% ipython --no-banner

In [1]: import numpy as np

In [2]: np.set_printoptions(precision=2, suppress=True, linewidth=200, floatmode="fixed")

In [3]: def tidy(a):
   ...:     return np.round(a, 2) + 0
   ...: 

In [4]: feats = np.load("x.npy")

In [5]: tidy(feats)
Out[5]: 
array([[ 1.00,  0.00,  0.00,  0.00,  0.00],
       [ 0.00,  0.50, -0.87,  0.00,  0.00],
       [ 0.00,  0.87,  0.50,  0.00,  0.00],
       [ 0.00,  0.00,  0.00,  1.00,  0.00],
       [ 0.00,  0.00,  0.00,  0.00,  1.00]])

In [6]: rng = np.random.default_rng(212)

In [7]: lab = rng.permutation(5)

In [8]: lab
Out[8]: array([1, 3, 0, 2, 4])

In [9]: Y = feats[lab][:, lab]

In [10]: tidy(np.diag(Y))
Out[10]: array([0.50, 1.00, 1.00, 0.50, 1.00])

In [11]: tidy(np.sort(np.abs(np.linalg.eigvals(Y))))
Out[11]: array([1.00, 1.00, 1.00, 1.00, 1.00])

In [12]: np.linalg.rank(feats)
Traceback (most recent call last):
  Cell In[12], line 1
    np.linalg.rank(feats)
AttributeError: module 'numpy.linalg' has no attribute 'rank'


In [13]: tidy(feats - feats[0])
Out[13]: 
array([[ 0.00,  0.00,  0.00,  0.00,  0.00],
       [-1.00,  0.50, -0.87,  0.00,  0.00],
       [-1.00,  0.87,  0.50,  0.00,  0.00],
       [-1.00,  0.00,  0.00,  1.00,  0.00],
       [-1.00,  0.00,  0.00,  0.00,  1.00]])

In [14]: tidy(np.linalg.svd(feats, compute_uv=False))
Out[14]: array([1.00, 1.00, 1.00, 1.00, 1.00])

In [15]: tidy(feats.mean(axis=0))
Out[15]: array([ 0.20,  0.27, -0.07,  0.20,  0.20])

In [16]: tidy(feats.sum(axis=0))
Out[16]: array([ 1.00,  1.37, -0.37,  1.00,  1.00])

In [17]: tidy(feats.sum(axis=1))
Out[17]: array([ 1.00, -0.37,  1.37,  1.00,  1.00])

In [18]: np.linalg.matrix_rank(feats)
Out[18]: np.int64(5)

In [19]: hat = np.triu(np.array([[-2, -2, -1, -2, 2],
    ...:     [2, -1, 0, -2, 2],
    ...:     [1, 1, 1, 0, -1],
    ...:     [-1, 2, 0, -2, -2],
    ...:     [-2, -1, 0, 1, 2]]), 1) + np.eye(5)

In [20]: Y = hat @ feats @ np.linalg.inv(hat)

In [21]: tidy(Y)
Out[21]: 
array([[ 1.00,  0.13,  2.23,  0.27,  2.50],
       [ 0.00,  0.50, -0.87, -1.00, -1.87],
       [ 0.00,  0.87,  0.50,  1.73,  1.23],
       [ 0.00,  0.00,  0.00,  1.00,  0.00],
       [ 0.00,  0.00,  0.00,  0.00,  1.00]])

In [22]: np.trace(Y), np.trace(feats)
Out[22]: (np.float64(4.0), np.float64(4.0))

In [23]: tidy(np.linalg.det(Y))
Out[23]: np.float64(1.0)

In [24]: np.linalg.matrix_rank(Y)
Out[24]: np.int64(5)

In [25]: mat = np.load("out7.npy")

In [26]: mat
Out[26]: 
array([[10, 15, 15],
       [13,  2, 13],
       [ 0, 14,  9],
       [ 0, 11,  3],
       [16,  3, 15],
       [ 0,  5,  3],
       [10, 22, 17],
       [ 0, 15,  3],
       [ 0, 16,  9],
       [ 6,  2,  9],
       [ 0,  6,  5],
       [10,  8, 13],
       [ 6,  9, 11],
       [ 0, 10,  1],
       [ 0,  8,  5],
       [ 0, 10,  1],
       [ 1,  0,  5],
       [ 4, 13, 11],
       [ 0, 16,  9],
       [ 0,  6,  5]])

In [27]: x0 = np.array([-9, 7, -5])

In [28]: target = mat @ x0

In [29]: tidy(np.linalg.pinv(mat) @ mat)
Out[29]: 
array([[1.00, 0.00, 0.00],
       [0.00, 1.00, 0.00],
       [0.00, 0.00, 1.00]])

In [30]: try:
    ...:     np.linalg.solve(mat, target)
    ...: except np.linalg.LinAlgError as e:
    ...:     print(repr(e))
    ...: 
LinAlgError('Last 2 dimensions of the array must be square')

In [31]: target = target + 0.3 * rng.normal(size=20)

In [32]: tidy(target)
Out[32]: array([ -59.64, -167.91,   53.34,   61.94, -197.48,   19.94,  -21.36,   90.42,   66.72,  -85.28,   17.86,  -99.18,  -45.69,   64.78,   31.04,   65.23,  -33.93,    0.62,   66.59,   17.20])

In [33]: coef, *_ = np.linalg.lstsq(mat, target)

In [34]: coef.round()
Out[34]: array([-9.00,  7.00, -5.00])

In [35]: tidy(mat.T @ (target - mat @ coef))
Out[35]: array([0.00, 0.00, 0.00])

In [36]: tidy(coef)
Out[36]: array([-9.00,  7.00, -4.98])

In [37]: W2 = mat[[5, 14]].astype(float)

In [38]: for _ in range(4):
    ...:     lab = np.linalg.norm(mat[:, None] - W2, axis=-1).argmin(axis=1)
    ...:     W2 = np.array([mat[lab == j].mean(axis=0) for j in range(2)])
    ...: 

In [39]: lab
Out[39]: array([1, 0, 1, 1, 0, 0, 1, 1, 1, 0, 0, 0, 1, 1, 0, 1, 0, 1, 1, 0])

In [40]: tidy(W2)
Out[40]: 
array([[ 5.11,  4.44,  8.11],
       [ 2.73, 13.73,  8.09]])
